$ python -q
>>> import numpy as np
>>> np.set_printoptions(suppress=True, linewidth=120)
>>> K = np.load("a.npy")
>>> K
array([[-2.7, -0.7, -1.1, -0.2,  0.9,  0.9,  0.8,  0.7,  1.3, -2.1, -0.2],
       [-2.2, -0.3, -0.9,  0.7,  1.4,  2.2,  0. , -0.2,  0.4, -0.4, -1.5],
       [ 0. ,  0.9, -0.3,  0.3, -1.2, -0.3, -1.4, -0.6, -0.8,  0.5, -2.1],
       [ 0.1,  0.7,  0. ,  0.9, -1.8, -2.2,  0.3,  0.6, -0.6,  0.8,  0. ],
       [-1.4, -1.1,  0. , -0.7,  0.7, -0.1,  0.7, -2.5,  0. , -0.6, -0.7],
       [-1. , -0.4,  1.2, -0.2, -0.8,  0. , -0.9,  0. , -1. ,  1.3, -0.1],
       [-0.8,  1. , -1.3, -1.9, -0.1,  0.4, -0.6, -0.6, -0.2, -0.6,  1.2],
       [ 0.1,  1.3,  1.3, -0.7, -1.4,  2.6, -1.9, -0.5, -0.2, -0.9, -1.6],
       [-0.8,  0.2,  1.4, -0.1, -0.2,  0.5, -0.5,  0. ,  0.3, -0.2,  2.4],
       [ 2. ,  2.4, -0.4, -1. ,  0.5,  0. , -0.6, -0.6,  0.1, -0.6,  0.4],
       [ 1.3,  0. ,  0.1,  1.3,  1.3,  1.1,  0.6, -0.8, -1.7, -0.7,  0.7],
       [-1.2, -0.5,  0.1,  0.3,  0.5,  1.6,  0. ,  0.7, -0.2, -0.4,  0.2],
       [-0.4, -1.4, -2.6, -1. ,  0.4,  0. , -1.2, -0.7,  0.2, -2.3,  1.5],
       [ 0.8, -0.9, -1. ,  0.9, -0.3, -0.1, -1.8, -1.3,  0.1, -1.9,  0.2],
       [-7.5,  2.5,  1.5,  2.5, -6.5, -2. , -6. ,  3. ,  2.5,  3. ,  3.5],
       [ 2.5, -1. ,  0.4, -1.3, -0.7,  0.7,  0.5,  0.8, -0.6,  2. ,  0. ],
       [ 1.6,  2.4,  0.5, -0.5, -0.8,  1. , -0.7, -1.4, -1.8, -1.2,  0.5],
       [-1. ,  1.4, -0.9, -1.2,  1.3,  0.6,  1.5, -1.3, -1. ,  0.9, -0.2],
       [ 0.3,  1.2,  0. , -1.1,  1.6, -0.5,  0. , -1.4,  0.1, -0.4,  0.5],
       [ 0.6,  0.4, -1.3, -1.2,  1.5, -1.2,  1.1, -1.6,  0.9,  0.1, -1.2],
       [ 0.7,  0.5, -1.1, -2.1,  0.6,  0.8, -0.1, -0.6,  1.4, -0.8, -0.7],
       [-0.3,  0.1,  1.5,  0.1,  1.6,  0.7, -1.7, -2.1,  1. ,  1.1, -1.6],
       [ 1.2, -0.9,  0.8,  0. ,  0. ,  0.4, -0.2, -0.8, -1.8, -1.1, -0.8],
       [ 0.1, -0.8,  0.7,  0.8,  0.2,  0.2,  0.7, -1.2,  0.1, -0.4,  1.6],
       [ 0.7, -0.5, -0.3, -0.5, -0.9,  0.5,  1.7,  1.3,  0.2,  1.5,  0.8],
       [-0.5, -0.2,  0.6,  0.9,  1.4,  1.8,  0.6, -1. ,  0.3, -0.9,  1.6],
       [-0.2, -0.7,  1. ,  0.4, -1. ,  2.9, -1. , -0.1,  0.8,  0.6, -0.3],
       [-0.7, -0.2, -0.2, -1.2, -0.2, -1. ,  0.6,  0.6, -0.4,  0.1, -0.1],
       [ 2.2,  0. , -1.2,  0.5,  0.2, -0.7, -2.4, -1.5, -0.6, -1.3,  0.8],
       [-0.6,  0.7, -2. , -1.4,  1.1,  0.6,  0.6,  0.4, -1.8, -0.1,  1.8],
       [-1.3, -1.4,  0.2,  0.1,  3.6, -0.1, -0.9, -0.3, -1.2,  1.4,  1.1],
       [-0.1, -0.7,  0.8,  1.3, -0.4, -0.2,  1. ,  0.8, -0.2, -0.8,  0.1],
       [ 1.2,  0.6,  0.2, -0.1, -0.7,  1.5, -0.4,  0. ,  1.1, -1.2,  0.4],
       [ 2.3,  0.7, -0.4,  0.5, -1.7,  0.6, -0.3, -1.7, -0.7,  2.9,  1.4],
       [-2.3,  0. ,  1.2, -0.1,  1. , -0.5,  0.8,  0.6,  0.4,  1.1,  0.2],
       [-1.9,  0.2,  1.2,  0.7,  0.7, -0.4,  1.2, -1.6,  0. , -0.8,  0.7],
       [ 1. , -1.2, -1.3,  0.7, -0.2, -0.8,  0.2,  0.4,  1.3, -1. , -0.2],
       [-0.6, -0.9,  0.1,  1.5, -0.6, -0.7, -0.1,  0.2,  0.9, -0.7,  1. ],
       [-1. ,  0.2, -1.2, -0.2,  0.4,  0.7, -1.1,  0. , -0.4, -0.9, -0.2],
       [ 0.9,  1.5, -1.4,  0.3,  1.2, -0.6, -0.8, -2. , -0.2, -0.1,  0.2],
       [-0.2,  0.5,  0.8,  0.9,  1.3, -0.2,  0.7, -1.2,  2.4,  0.3,  0.9],
       [-0.1,  1. ,  1.1,  1.1, -1.2,  0.9, -0.3,  0.5, -0.3, -0.1,  0.8]])
>>> cen = K - K.mean(axis=0)
>>> evecs = np.linalg.svd(cen)[2][:1]
>>> Y = cen - cen @ evecs.T @ evecs
>>> print(np.linalg.norm(Y, axis=1).round(6).argmax())
33
>>> np.round(Y.std(axis=0), 2)
array([1.12, 0.96, 0.94, 0.84, 0.93, 1.01, 0.98, 0.82, 0.9 , 1.05, 0.97])
>>> np.round(np.cov(cen @ evecs.T, rowvar=False), 2)
np.float64(5.56)
>>> np.round((cen @ evecs.T).std(axis=0), 2)
array([2.33])
